% ipython --no-banner

In [1]: import numpy as np

In [2]: from numpy import linalg as LA

In [3]: np.set_printoptions(precision=3, suppress=True, linewidth=160)

In [4]: rnd = lambda a: np.round(a, 3) + 0

In [5]: arr = np.load("w.npy")

In [6]: arr
Out[6]: 
array([[ 1,  2,  1,  2,  1,  2],
       [ 2, -1,  2, -1,  2, -1],
       [-1,  3, -1,  3, -1,  3],
       [ 1,  2,  1,  2,  1,  2],
       [ 2, -1,  2, -1,  2, -1],
       [-1,  3, -1,  3, -1,  3]])

In [7]: Uu, s, VT = LA.svd(arr)

In [8]: V = VT[:(s > 1e-8).sum()]

In [9]: rng = np.random.default_rng(7117)

In [10]: x = arr[4] + -2 * arr[1] + rng.integers(2) * np.eye(6)[1]

In [11]: x
Out[11]: array([-2.,  1., -2.,  1., -2.,  1.])

In [12]: rnd(np.diag(V.T @ V))
Out[12]: array([0.333, 0.333, 0.333, 0.333, 0.333, 0.333])

In [13]: x = np.array([4, 3, 2, 5, 5, 0])

In [14]: h1 = np.maximum(arr @ x, 0)

In [15]: np.maximum(arr @ (3 * x), 0)
Out[15]: array([81, 42, 39, 81, 42, 39])

In [16]: np.maximum(arr @ x, 0) - np.maximum(-arr @ x, 0)
Out[16]: array([27, 14, 13, 27, 14, 13])

In [17]: rnd(np.tanh(arr @ x))
Out[17]: array([1., 1., 1., 1., 1., 1.])

In [18]: arr * (h1 > 1e-9)[:, None]
Out[18]: 
array([[ 1,  2,  1,  2,  1,  2],
       [ 2, -1,  2, -1,  2, -1],
       [-1,  3, -1,  3, -1,  3],
       [ 1,  2,  1,  2,  1,  2],
       [ 2, -1,  2, -1,  2, -1],
       [-1,  3, -1,  3, -1,  3]])

In [19]: def softmax(z):
    ...:     e = np.exp(z - z.max(axis=-1, keepdims=True))
    ...:     return e / e.sum(axis=-1, keepdims=True)
    ...: 

In [20]: rnd(softmax(10 * arr[5]))
Out[20]: array([0.   , 0.333, 0.   , 0.333, 0.   , 0.333])

In [21]: rnd(softmax(arr).sum(axis=1))
Out[21]: array([1., 1., 1., 1., 1., 1.])

In [22]: rnd(softmax(arr[5] + 3))
Out[22]: array([0.006, 0.327, 0.006, 0.327, 0.006, 0.327])

In [23]: S = arr @ arr.T / np.sqrt(6)

In [24]: rnd(softmax(S))
Out[24]: 
array([[0.25 , 0.001, 0.25 , 0.25 , 0.001, 0.25 ],
       [0.001, 0.499, 0.   , 0.001, 0.499, 0.   ],
       [0.001, 0.   , 0.499, 0.001, 0.   , 0.499],
       [0.25 , 0.001, 0.25 , 0.25 , 0.001, 0.25 ],
       [0.001, 0.499, 0.   , 0.001, 0.499, 0.   ],
       [0.001, 0.   , 0.499, 0.001, 0.   , 0.499]])

In [25]: rnd(softmax(S + np.triu(np.full(S.shape, -np.inf), 1)))
Out[25]: 
array([[1.   , 0.   , 0.   , 0.   , 0.   , 0.   ],
       [0.002, 0.998, 0.   , 0.   , 0.   , 0.   ],
       [0.002, 0.   , 0.998, 0.   , 0.   , 0.   ],
       [0.333, 0.001, 0.333, 0.333, 0.   , 0.   ],
       [0.001, 0.499, 0.   , 0.001, 0.499, 0.   ],
       [0.001, 0.   , 0.499, 0.001, 0.   , 0.499]])

In [26]: X = np.cumsum(np.array([[2, 5, 5, 5],
    ...:     [8, -7, -2, -1],
    ...:     [0, -2, 9, 7],
    ...:     [6, 3, -2, 8],
    ...:     [9, 5, -7, -5],
    ...:     [6, -2, 8, -1],
    ...:     [-9, -9, 0, -1],
    ...:     [6, -9, -9, -8],
    ...:     [7, 0, 5, -1],
    ...:     [3, 9, -7, 8],
    ...:     [-6, -6, 4, 2],
    ...:     [-2, -8, -2, -2],
    ...:     [0, -7, 2, 3],
    ...:     [8, -6, 9, -9],
    ...:     [-1, -6, -1, 6],
    ...:     [9, -5, 5, -7],
    ...:     [-2, -8, 4, 4],
    ...:     [-8, 3, 5, -3],
    ...:     [8, 6, 0, 6],
    ...:     [-2, 6, -3, 2]]), axis=0)

In [27]: X
Out[27]: 
array([[  2,   5,   5,   5],
       [ 10,  -2,   3,   4],
       [ 10,  -4,  12,  11],
       [ 16,  -1,  10,  19],
       [ 25,   4,   3,  14],
       [ 31,   2,  11,  13],
       [ 22,  -7,  11,  12],
       [ 28, -16,   2,   4],
       [ 35, -16,   7,   3],
       [ 38,  -7,   0,  11],
       [ 32, -13,   4,  13],
       [ 30, -21,   2,  11],
       [ 30, -28,   4,  14],
       [ 38, -34,  13,   5],
       [ 37, -40,  12,  11],
       [ 46, -45,  17,   4],
       [ 44, -53,  21,   8],
       [ 36, -50,  26,   5],
       [ 44, -44,  26,  11],
       [ 42, -38,  23,  13]])

In [28]: cen = X - X.mean(axis=0)

In [29]: Uu, s, VT = LA.svd(cen, full_matrices=False)

In [30]: np.abs(Uu[:, 0]).argmax()
Out[30]: np.int64(16)

In [31]: rnd((s ** 2).sum() ** 2 / (s ** 4).sum())
Out[31]: np.float64(1.394)

In [32]: rnd(s ** 2 / (s ** 2).sum())
Out[32]: array([0.841, 0.089, 0.047, 0.023])

In [33]: LA.matrix_rank(cen)
Out[33]: np.int64(4)

In [34]: rnd(cen.mean(axis=0))
Out[34]: array([0., 0., 0., 0.])

In [35]: np.abs(VT[0]).argmax()
Out[35]: np.int64(1)

In [36]: rnd(np.abs(VT[-1]))
Out[36]: array([0.244, 0.301, 0.391, 0.835])

In [37]: (np.sign(Uu[:, 0]) == np.sign(Uu[0, 0])).astype(int)
Out[37]: array([1, 1, 1, 1, 1, 1, 1, 1, 1, 1, 1, 1, 0, 0, 0, 0, 0, 0, 0, 0])

In [38]: np.searchsorted(np.cumsum(s ** 2) / (s ** 2).sum(), 0.9) + 1
Out[38]: np.int64(2)
